>>> import numpy as np
>>> np.set_printoptions(precision=3, suppress=True, linewidth=160, floatmode="fixed")
>>> def rd(a):
...     return np.round(a, 3) + 0
... 
>>> C = np.array([[-1.2, 0.1, -0.9, -1.1, 0.1],
...     [-0.9, 0.9, -0.2, 0.0, 0.5],
...     [-0.3, -0.3, 1.3, 0.4, 0.8]])
>>> rng = np.random.default_rng(436)
>>> M = np.array([[-3, 2, -1],
...     [3, 2, -1],
...     [3, -2, 2],
...     [0, -1, -1],
...     [0, -3, 3],
...     [3, -3, 1],
...     [-1, 3, 1],
...     [1, -2, -1],
...     [3, 2, 0],
...     [-3, -2, -2],
...     [2, -3, 3],
...     [0, 0, 2],
...     [-3, 3, -2],
...     [3, -3, 3],
...     [0, 2, 2],
...     [-2, 2, 0],
...     [1, 1, -2],
...     [-1, 2, 0],
...     [0, 2, 1],
...     [-2, 0, -2],
...     [-2, -3, -3],
...     [-3, -1, 1],
...     [2, 0, 2],
...     [2, -2, -1],
...     [0, -2, 2],
...     [3, -1, 0],
...     [3, 2, 0],
...     [-2, -2, -1],
...     [-3, -2, 1],
...     [-1, -1, -1]]) @ C + 0.1 * rng.normal(size=(30, 5))
>>> print(rd(M))
[[ 2.095  1.885  1.058  3.062 -0.241]
 [-5.135  2.389 -4.269 -3.667  0.518]
 [-2.487 -2.158  0.348 -2.391  0.968]
 [ 1.026 -0.664 -1.014 -0.369 -1.311]
 [ 1.983 -3.561  4.668  1.280  0.884]
 [-1.266 -2.715 -0.881 -2.985 -0.253]
 [-1.802  2.389  1.597  1.257  2.225]
 [ 0.827 -1.470 -1.829 -1.426 -1.682]
 [-5.333  2.037 -2.894 -3.333  1.335]
 [ 5.909 -1.498  0.522  2.473 -2.965]
 [-0.482 -3.353  2.748 -0.922  1.111]
 [-0.366 -0.672  2.574  0.945  1.605]
 [ 1.593  2.986 -0.540  2.486 -0.541]
 [-1.797 -3.427  1.931 -2.191  1.208]
 [-2.290  1.250  2.256  0.834  2.662]
 [ 0.606  1.612  1.540  2.342  0.816]
 [-1.397  1.611 -3.645 -1.886 -1.013]
 [-0.452  1.793  0.256  1.149  0.920]
 [-2.005  1.494  0.869  0.230  1.775]
 [ 3.154  0.193 -0.760  1.440 -1.647]
 [ 5.893 -2.029 -1.412  1.098 -3.973]
 [ 4.208 -1.395  4.240  3.636 -0.039]
 [-2.897 -0.456  0.786 -1.309  1.917]
 [-0.228 -1.273 -2.860 -2.712 -1.614]
 [ 1.153 -2.426  2.982  0.949  0.536]
 [-2.571 -0.526 -2.481 -3.380 -0.184]
 [-5.326  2.074 -3.163 -3.289  1.286]
 [ 4.498 -1.721  0.937  1.695 -1.955]
 [ 5.221 -2.388  4.304  3.704 -0.369]
 [ 2.255 -0.734 -0.413  0.711 -1.467]]
>>> print(np.linalg.matrix_rank(M, rtol=0.1))
3
>>> print(round(np.log10(np.linalg.cond(M))))
2
>>> print(rd(np.linalg.norm(M, 2) / np.linalg.norm(M)))
0.786
>>> print(np.linalg.cond(M) > 100)
False
>>> proj = M @ np.linalg.solve(M.T @ M, M.T)
>>> print(np.allclose(proj @ proj, proj))
True
>>> print(rd(np.trace(proj)))
5.0
>>> print(rd(np.linalg.eigvalsh(proj)))
[0.000 0.000 0.000 0.000 0.000 0.000 0.000 0.000 0.000 0.000 0.000 0.000 0.000 0.000 0.000 0.000 0.000 0.000 0.000 0.000 0.000 0.000 0.000 0.000 0.000 1.000
 1.000 1.000 1.000 1.000]
>>> print(rd(proj @ M[:, 1]))
[ 1.885  2.389 -2.158 -0.664 -3.561 -2.715  2.389 -1.470  2.037 -1.498 -3.353 -0.672  2.986 -3.427  1.250  1.612  1.611  1.793  1.494  0.193 -2.029 -1.395
 -0.456 -1.273 -2.426 -0.526  2.074 -1.721 -2.388 -0.734]
>>> f = np.array([1, -3])
>>> print(rd(np.polyval(f, M[25])))
[-5.571 -3.526 -5.481 -6.380 -3.184]
>>> Uu, sig, VT = np.linalg.svd(M)
>>> print(np.argmax(sig[:-1] / (sig[1:] + 1e-6)) + 1)
3
>>> other = Uu[:, :3] @ np.diag(sig[:3]) @ VT[:3]
>>> print(rd(np.linalg.norm(M - other) / np.linalg.norm(M)))
0.023
>>> print(np.linalg.matrix_rank(M, rtol=0.05))
3
>>> labels = M[:, 2] > np.median(M[:, 2])
>>> f = M[labels].mean(axis=0) - M[~labels].mean(axis=0)
>>> print(np.argsort(-np.abs(f).round(6), kind="stable"))
[2 3 0 4 1]
>>> print(rd(f))
[ 1.565 -0.919  3.905  2.436  1.189]
>>> data = np.load("m.npy")
>>> print(rd(data))
[[-0.297 -0.029  0.542 -0.436 -0.410  0.231 -0.053  0.059  0.268 -0.054 -0.354]
 [-0.170 -0.213 -0.144 -0.309  0.123 -0.469 -0.426 -0.002  0.481 -0.225  0.333]
 [ 0.085 -0.334 -0.306  0.088 -0.305 -0.033  0.105 -0.171 -0.129 -0.724 -0.323]
 [ 0.212  0.328  0.073 -0.248 -0.262 -0.297 -0.281  0.492 -0.519 -0.164  0.079]
 [ 0.339 -0.632  0.296  0.366 -0.107  0.097 -0.192  0.420  0.091  0.101  0.107]
 [-0.467 -0.383 -0.183 -0.014 -0.256 -0.081 -0.292 -0.233 -0.470  0.411 -0.012]
 [-0.127  0.149 -0.431  0.026  0.101  0.647 -0.493  0.282  0.097 -0.088 -0.085]
 [ 0.297  0.099  0.008  0.116  0.179 -0.313 -0.405 -0.157  0.111  0.216 -0.715]
 [ 0.212 -0.095  0.404 -0.188  0.377  0.274 -0.326 -0.466 -0.331 -0.255  0.181]
 [ 0.212  0.328  0.030  0.327 -0.604  0.051 -0.269 -0.404  0.214  0.038  0.299]
 [ 0.551 -0.199 -0.340 -0.595 -0.171  0.164  0.137 -0.103  0.066  0.309  0.036]]
>>> print(rd(data @ data.T))
[[1.000 0.000 0.000 0.000 0.000 0.000 0.000 0.000 0.000 0.000 0.000]
 [0.000 1.000 0.000 0.000 0.000 0.000 0.000 0.000 0.000 0.000 0.000]
 [0.000 0.000 1.000 0.000 0.000 0.000 0.000 0.000 0.000 0.000 0.000]
 [0.000 0.000 0.000 1.000 0.000 0.000 0.000 0.000 0.000 0.000 0.000]
 [0.000 0.000 0.000 0.000 1.000 0.000 0.000 0.000 0.000 0.000 0.000]
 [0.000 0.000 0.000 0.000 0.000 1.000 0.000 0.000 0.000 0.000 0.000]
 [0.000 0.000 0.000 0.000 0.000 0.000 1.000 0.000 0.000 0.000 0.000]
 [0.000 0.000 0.000 0.000 0.000 0.000 0.000 1.000 0.000 0.000 0.000]
 [0.000 0.000 0.000 0.000 0.000 0.000 0.000 0.000 1.000 0.000 0.000]
 [0.000 0.000 0.000 0.000 0.000 0.000 0.000 0.000 0.000 1.000 0.000]
 [0.000 0.000 0.000 0.000 0.000 0.000 0.000 0.000 0.000 0.000 1.000]]
>>> print(rd(np.linalg.pinv(data)))
[[-0.297 -0.170  0.085  0.212  0.339 -0.467 -0.127  0.297  0.212  0.212  0.551]
 [-0.029 -0.213 -0.334  0.328 -0.632 -0.383  0.149  0.099 -0.095  0.328 -0.199]
 [ 0.542 -0.144 -0.306  0.073  0.296 -0.183 -0.431  0.008  0.404  0.030 -0.340]
 [-0.436 -0.309  0.088 -0.248  0.366 -0.014  0.026  0.116 -0.188  0.327 -0.595]
 [-0.410  0.123 -0.305 -0.262 -0.107 -0.256  0.101  0.179  0.377 -0.604 -0.171]
 [ 0.231 -0.469 -0.033 -0.297  0.097 -0.081  0.647 -0.313  0.274  0.051  0.164]
 [-0.053 -0.426  0.105 -0.281 -0.192 -0.292 -0.493 -0.405 -0.326 -0.269  0.137]
 [ 0.059 -0.002 -0.171  0.492  0.420 -0.233  0.282 -0.157 -0.466 -0.404 -0.103]
 [ 0.268  0.481 -0.129 -0.519  0.091 -0.470  0.097  0.111 -0.331  0.214  0.066]
 [-0.054 -0.225 -0.724 -0.164  0.101  0.411 -0.088  0.216 -0.255  0.038  0.309]
 [-0.354  0.333 -0.323  0.079  0.107 -0.012 -0.085 -0.715  0.181  0.299  0.036]]
>>> print(rd(data.T @ data))
[[1.000 0.000 0.000 0.000 0.000 0.000 0.000 0.000 0.000 0.000 0.000]
 [0.000 1.000 0.000 0.000 0.000 0.000 0.000 0.000 0.000 0.000 0.000]
 [0.000 0.000 1.000 0.000 0.000 0.000 0.000 0.000 0.000 0.000 0.000]
 [0.000 0.000 0.000 1.000 0.000 0.000 0.000 0.000 0.000 0.000 0.000]
 [0.000 0.000 0.000 0.000 1.000 0.000 0.000 0.000 0.000 0.000 0.000]
 [0.000 0.000 0.000 0.000 0.000 1.000 0.000 0.000 0.000 0.000 0.000]
 [0.000 0.000 0.000 0.000 0.000 0.000 1.000 0.000 0.000 0.000 0.000]
 [0.000 0.000 0.000 0.000 0.000 0.000 0.000 1.000 0.000 0.000 0.000]
 [0.000 0.000 0.000 0.000 0.000 0.000 0.000 0.000 1.000 0.000 0.000]
 [0.000 0.000 0.000 0.000 0.000 0.000 0.000 0.000 0.000 1.000 0.000]
 [0.000 0.000 0.000 0.000 0.000 0.000 0.000 0.000 0.000 0.000 1.000]]
>>> print(rd(np.linalg.norm(data, axis=0)))
[1.000 1.000 1.000 1.000 1.000 1.000 1.000 1.000 1.000 1.000 1.000]
>>> print(rd(np.linalg.svd(data, compute_uv=False)))
[1.000 1.000 1.000 1.000 1.000 1.000 1.000 1.000 1.000 1.000 1.000]
